% python3 -q
>>> import numpy as np
>>> np.set_printoptions(precision=1, suppress=True, linewidth=200, sign=" ")
>>> m1 = np.loadtxt("data.csv", delimiter=",")
>>> m1
array([[  2. ,   6.1,   6.4,  -1.8,  -3. ,  16.2,   6.6,  -0.4],
       [  9.6,   2.8,   8.4,   5.7,  -7.6,  -2.8,  10.1,  -5.4],
       [  9.6,  -8.2,   4.2,  -4.6,  -1.9, -10.4,   4.9,   8.1],
       [  1.3, -10.2,  -5.4,   7.6,   2.8, -12.5,  -6.3,   2.4],
       [ -8.1,  12.7,   1.2,   9.7,   5.8,   2.5,   2.2,  -5.7],
       [ -1.6,   0.9,  -0.3,  -2.8,   1.1,  -6. ,  -4.8, -18.1],
       [  2.4,  -4.9,  -5.7,   7.5,  10.6,  -9.7,   6.9,  -5. ],
       [ -7.9,   5.8,   4.9,   8. ,   7.6, -10.9,  -5.9,  -2.4],
       [-10.4,  -1.5,   3. ,   1.8,  -8.6, -11.6,  -8.3,  -1.3],
       [ -2.6,  -1.7, -12.8,  -4. ,  -9.6,  -5. ,   9.7,  -1. ],
       [ 11.4,  -3.8,   9.5,   5. ,  -6.8,  -0.2,  -8.1,   5.5]])
>>> rng = np.random.default_rng(89)
>>> other = m1 + rng.integers(-2, 3, (11, 7)) @ rng.integers(-2, 3, (7, 8))
>>> other
array([[  2. ,   4.1,  15.4, -13.8,  -5. ,   9.2,   1.6,   0.6],
       [  8.6,   1.8,   0.4,  16.7,  -9.6,   5.2,  13.1,  -6.4],
       [ 13.6, -12.2, -12.8,   5.4,   4.1,  -5.4,   9.9,  17.1],
       [  4.3,  -7.2,  -8.4,  16.6,  -3.2, -16.5,   0.7,  -0.6],
       [-14.1,  12.7, -10.8,  11.7,  15.8,  -1.5,  -0.8,  -7.7],
       [ -6.6,  -0.1,  -2.3,  -6.8,   8.1,  -3. , -10.8, -18.1],
       [  5.4,  -5.9,  -1.7,  11.5,   5.6,  -9.7,  14.9,  -8. ],
       [ -7.9,   8.8,  -1.1,   3. ,  16.6, -12.9, -13.9,   4.6],
       [ -3.4,  -1.5,   4. ,   5.8, -15.6,  -7.6,  -3.3,   4.7],
       [ -4.6, -10.7,  -9.8,  -8. , -15.6,  -1. ,   5.7,   0. ],
       [  7.4,  -0.8,   2.5,   7. ,  -4.8,   4.8, -16.1,   7.5]])
>>> other - m1
array([[  0.,  -2.,   9., -12.,  -2.,  -7.,  -5.,   1.],
       [ -1.,  -1.,  -8.,  11.,  -2.,   8.,   3.,  -1.],
       [  4.,  -4., -17.,  10.,   6.,   5.,   5.,   9.],
       [  3.,   3.,  -3.,   9.,  -6.,  -4.,   7.,  -3.],
       [ -6.,   0., -12.,   2.,  10.,  -4.,  -3.,  -2.],
       [ -5.,  -1.,  -2.,  -4.,   7.,   3.,  -6.,   0.],
       [  3.,  -1.,   4.,   4.,  -5.,   0.,   8.,  -3.],
       [  0.,   3.,  -6.,  -5.,   9.,  -2.,  -8.,   7.],
       [  7.,   0.,   1.,   4.,  -7.,   4.,   5.,   6.],
       [ -2.,  -9.,   3.,  -4.,  -6.,   4.,  -4.,   1.],
       [ -4.,   3.,  -7.,   2.,   2.,   5.,  -8.,   2.]])
>>> np.round(np.linalg.svd(other - m1, compute_uv=False), 1) + 0
array([ 34.6,  30.7,  16.7,  14.5,  10.2,   7.3,   0.7,   0. ])
>>> hat = m1 @ np.linalg.solve(m1.T @ m1, m1.T)
>>> np.round(np.linalg.eigvalsh(hat), 1) + 0
array([ 0.,  0.,  0.,  1.,  1.,  1.,  1.,  1.,  1.,  1.,  1.])
>>> x = np.array([4, -4, -1, 5, -5, 0, 5, 1])
>>> y = m1 @ x
>>> b, lr = np.zeros(8), 1 / np.linalg.norm(m1, 2) ** 2
>>> for i in range(5):
...     b -= lr * m1.T @ (m1 @ b - y)
...     if i % 1 == 0: print(i, round(np.linalg.norm(m1 @ b - y), 1))
... 
0 104.5
1 73.2
2 57.9
3 48.3
4 41.7
>>> round(float(np.linalg.cond(m1)), 1)
7.5
